In [1]: import numpy as np

In [2]: from numpy import linalg as LA

In [3]: np.set_printoptions(precision=2, suppress=True, linewidth=140)

In [4]: X = np.array([[1, -3, -3, 3, 1, -2],
   ...:     [3, 1, 0, -3, 2, -3],
   ...:     [-1, -2, 2, -2, -2, -2],
   ...:     [10, 0, -3, -6, 7, -11]])

In [5]: X
Out[5]: 
array([[  1,  -3,  -3,   3,   1,  -2],
       [  3,   1,   0,  -3,   2,  -3],
       [ -1,  -2,   2,  -2,  -2,  -2],
       [ 10,   0,  -3,  -6,   7, -11]])

In [6]: U, sv, vt = LA.svd(X)

In [7]: V = vt[:(sv > 1e-8).sum()]

In [8]: rng = np.random.default_rng(9110)

In [9]: vec = X[2] + -3 * X[0] + rng.integers(2) * np.eye(6)[2]

In [10]: vec
Out[10]: array([ -4.,   7.,  12., -11.,  -5.,   4.])

In [11]: np.allclose(V.T @ V @ vec, vec)
Out[11]: False

In [12]: r0, r1 = X[2], X[1]

In [13]: r0 @ r0
Out[13]: np.int64(21)

In [14]: pr = (r0 @ r1) / (r0 @ r0) * r0

In [15]: pr
Out[15]: array([-0.14, -0.29,  0.29, -0.29, -0.29, -0.29])

In [16]: LA.matrix_rank(np.outer(r0, r1))
Out[16]: np.int64(1)

In [17]: np.round(LA.norm(r0 + r1) ** 2 + LA.norm(r0 - r1) ** 2, 2)
Out[17]: np.float64(106.0)

In [18]: r1 - pr
Out[18]: array([ 3.14,  1.29, -0.29, -2.71,  2.29, -2.71])

In [19]: np.outer(r0, r1)
Out[19]: 
array([[-3, -1,  0,  3, -2,  3],
       [-6, -2,  0,  6, -4,  6],
       [ 6,  2,  0, -6,  4, -6],
       [-6, -2,  0,  6, -4,  6],
       [-6, -2,  0,  6, -4,  6],
       [-6, -2,  0,  6, -4,  6]])

In [20]: t = np.radians(36)

In [21]: Rm = np.eye(6)

In [22]: Rm[2, 2] = Rm[4, 4] = np.cos(t)

In [23]: Rm[2, 4], Rm[4, 2] = -np.sin(t), np.sin(t)

In [24]: Rm
Out[24]: 
array([[ 1.  ,  0.  ,  0.  ,  0.  ,  0.  ,  0.  ],
       [ 0.  ,  1.  ,  0.  ,  0.  ,  0.  ,  0.  ],
       [ 0.  ,  0.  ,  0.81,  0.  , -0.59,  0.  ],
       [ 0.  ,  0.  ,  0.  ,  1.  ,  0.  ,  0.  ],
       [ 0.  ,  0.  ,  0.59,  0.  ,  0.81,  0.  ],
       [ 0.  ,  0.  ,  0.  ,  0.  ,  0.  ,  1.  ]])

In [25]: other = X @ Rm.T

In [26]: np.round(LA.svd(X, compute_uv=False), 2) + 0, np.round(LA.svd(other, compute_uv=False), 2) + 0
Out[26]: (array([18.62,  5.97,  4.33,  0.  ]), array([18.62,  5.97,  4.33,  0.  ]))

In [27]: other
Out[27]: 
array([[  1.  ,  -3.  ,  -3.01,   3.  ,  -0.95,  -2.  ],
       [  3.  ,   1.  ,  -1.18,  -3.  ,   1.62,  -3.  ],
       [ -1.  ,  -2.  ,   2.79,  -2.  ,  -0.44,  -2.  ],
       [ 10.  ,   0.  ,  -6.54,  -6.  ,   3.9 , -11.  ]])
